$ python3 -q
>>> import numpy as np
>>> np.set_printoptions(precision=2, suppress=True, linewidth=140)
>>> rnd = lambda a: np.round(a, 2) + 0
>>> feats = np.load("mat.npy")
>>> print(feats)
[[ 1. -1.  0.]
 [-1. -2. -1.]
 [ 0. -1.  0.]]
>>> ev, V = np.linalg.eig(feats)
>>> print(rnd(feats @ V[:, 0] - ev[0] * V[:, 0]))
[0. 0. 0.]
>>> print(rnd(ev))
[-2.65  1.38  0.27]
>>> w1 = np.array([[1, -3], [-1, -3], [3, -3]])
>>> b = np.array([6, 9])
>>> H = np.maximum(feats @ w1 + b, 0)
>>> print(H)
[[ 8.  9.]
 [ 4. 21.]
 [ 7. 12.]]
>>> Z = np.array([[-3, -3], [-1, -3]])
>>> print(H @ Z)
[[-33. -51.]
 [-33. -75.]
 [-33. -57.]]
>>> print((H @ Z).round(6).argmax(axis=1))
[0 0 0]
>>> M = np.load("data.npy")
>>> print(rnd(M))
[[-0.9  -0.27 -0.01  0.1   0.06  0.14 -0.29 -0.06]
 [ 0.04 -0.69  0.14 -0.3  -0.46 -0.13  0.13  0.4 ]
 [ 0.   -0.37 -0.03  0.14 -0.02  0.02  0.56 -0.72]
 [ 0.   -0.19 -0.53  0.07  0.28 -0.76 -0.1   0.03]
 [ 0.09 -0.02 -0.45 -0.72 -0.07  0.25 -0.31 -0.33]
 [ 0.4  -0.4  -0.06  0.5  -0.07  0.23 -0.59 -0.14]
 [ 0.   -0.09 -0.61  0.2   0.15  0.5   0.37  0.41]
 [-0.13  0.34 -0.33  0.26 -0.82 -0.13  0.   -0.09]]
>>> print(rnd(M.T @ M))
[[1. 0. 0. 0. 0. 0. 0. 0.]
 [0. 1. 0. 0. 0. 0. 0. 0.]
 [0. 0. 1. 0. 0. 0. 0. 0.]
 [0. 0. 0. 1. 0. 0. 0. 0.]
 [0. 0. 0. 0. 1. 0. 0. 0.]
 [0. 0. 0. 0. 0. 1. 0. 0.]
 [0. 0. 0. 0. 0. 0. 1. 0.]
 [0. 0. 0. 0. 0. 0. 0. 1.]]
>>> print(rnd(np.linalg.norm(M, axis=0)))
[1. 1. 1. 1. 1. 1. 1. 1.]
>>> A2 = np.linalg.inv(M)
>>> print(rnd(np.linalg.det(M) * A2))
[[ 0.9  -0.04  0.    0.   -0.09 -0.4   0.    0.13]
 [ 0.27  0.69  0.37  0.19  0.02  0.4   0.09 -0.34]
 [ 0.01 -0.14  0.03  0.53  0.45  0.06  0.61  0.33]
 [-0.1   0.3  -0.14 -0.07  0.72 -0.5  -0.2  -0.26]
 [-0.06  0.46  0.02 -0.28  0.07  0.07 -0.15  0.82]
 [-0.14  0.13 -0.02  0.76 -0.25 -0.23 -0.5   0.13]
 [ 0.29 -0.13 -0.56  0.1   0.31  0.59 -0.37  0.  ]
 [ 0.06 -0.4   0.72 -0.03  0.33  0.14 -0.41  0.09]]
>>> print(rnd(M @ A2))
[[1. 0. 0. 0. 0. 0. 0. 0.]
 [0. 1. 0. 0. 0. 0. 0. 0.]
 [0. 0. 1. 0. 0. 0. 0. 0.]
 [0. 0. 0. 1. 0. 0. 0. 0.]
 [0. 0. 0. 0. 1. 0. 0. 0.]
 [0. 0. 0. 0. 0. 1. 0. 0.]
 [0. 0. 0. 0. 0. 0. 1. 0.]
 [0. 0. 0. 0. 0. 0. 0. 1.]]
>>> print(np.allclose(A2, M.T))
True
>>> print(rnd(A2))
[[-0.9   0.04  0.    0.    0.09  0.4   0.   -0.13]
 [-0.27 -0.69 -0.37 -0.19 -0.02 -0.4  -0.09  0.34]
 [-0.01  0.14 -0.03 -0.53 -0.45 -0.06 -0.61 -0.33]
 [ 0.1  -0.3   0.14  0.07 -0.72  0.5   0.2   0.26]
 [ 0.06 -0.46 -0.02  0.28 -0.07 -0.07  0.15 -0.82]
 [ 0.14 -0.13  0.02 -0.76  0.25  0.23  0.5  -0.13]
 [-0.29  0.13  0.56 -0.1  -0.31 -0.59  0.37  0.  ]
 [-0.06  0.4  -0.72  0.03 -0.33 -0.14  0.41 -0.09]]
>>> print(rnd(np.linalg.inv(A2)))
[[-0.9  -0.27 -0.01  0.1   0.06  0.14 -0.29 -0.06]
 [ 0.04 -0.69  0.14 -0.3  -0.46 -0.13  0.13  0.4 ]
 [ 0.   -0.37 -0.03  0.14 -0.02  0.02  0.56 -0.72]
 [ 0.   -0.19 -0.53  0.07  0.28 -0.76 -0.1   0.03]
 [ 0.09 -0.02 -0.45 -0.72 -0.07  0.25 -0.31 -0.33]
 [ 0.4  -0.4  -0.06  0.5  -0.07  0.23 -0.59 -0.14]
 [ 0.   -0.09 -0.61  0.2   0.15  0.5   0.37  0.41]
 [-0.13  0.34 -0.33  0.26 -0.82 -0.13  0.   -0.09]]
>>> A = np.load("layer5.npy")
>>> print(A)
[[  1   4   0   0   2  -5   1  -3   2]
 [  4  16   0   0   8 -20   4 -12   8]
 [  0   0   0   0   0   0   0   0   0]
 [  0   0   0   0   0   0   0   0   0]
 [  2   8   0   0   4 -10   2  -6   4]
 [ -5 -20   0   0 -10  25  -5  15 -10]
 [  1   4   0   0   2  -5   1  -3   2]
 [ -3 -12   0   0  -6  15  -3   9  -6]
 [  2   8   0   0   4 -10   2  -6   4]]
>>> print(np.linalg.norm(A, axis=1).argmax())
5
>>> print(rnd(np.linalg.norm(A) ** 2 / np.linalg.norm(A, 2) ** 2))
1.0
>>> print(A[0] @ A[3])
0
>>> print(rnd(np.linalg.norm(A, axis=1)))
[ 7.75 30.98  0.    0.   15.49 38.73  7.75 23.24 15.49]
>>> print(rnd(np.linalg.norm(A, "nuc")))
60.0
>>> blk = np.stack([A, 4 * A, A[::-1]])
>>> print(np.linalg.matrix_rank(blk))
[1 1 1]
>>> print(rnd(np.linalg.det(blk)))
[0. 0. 0.]
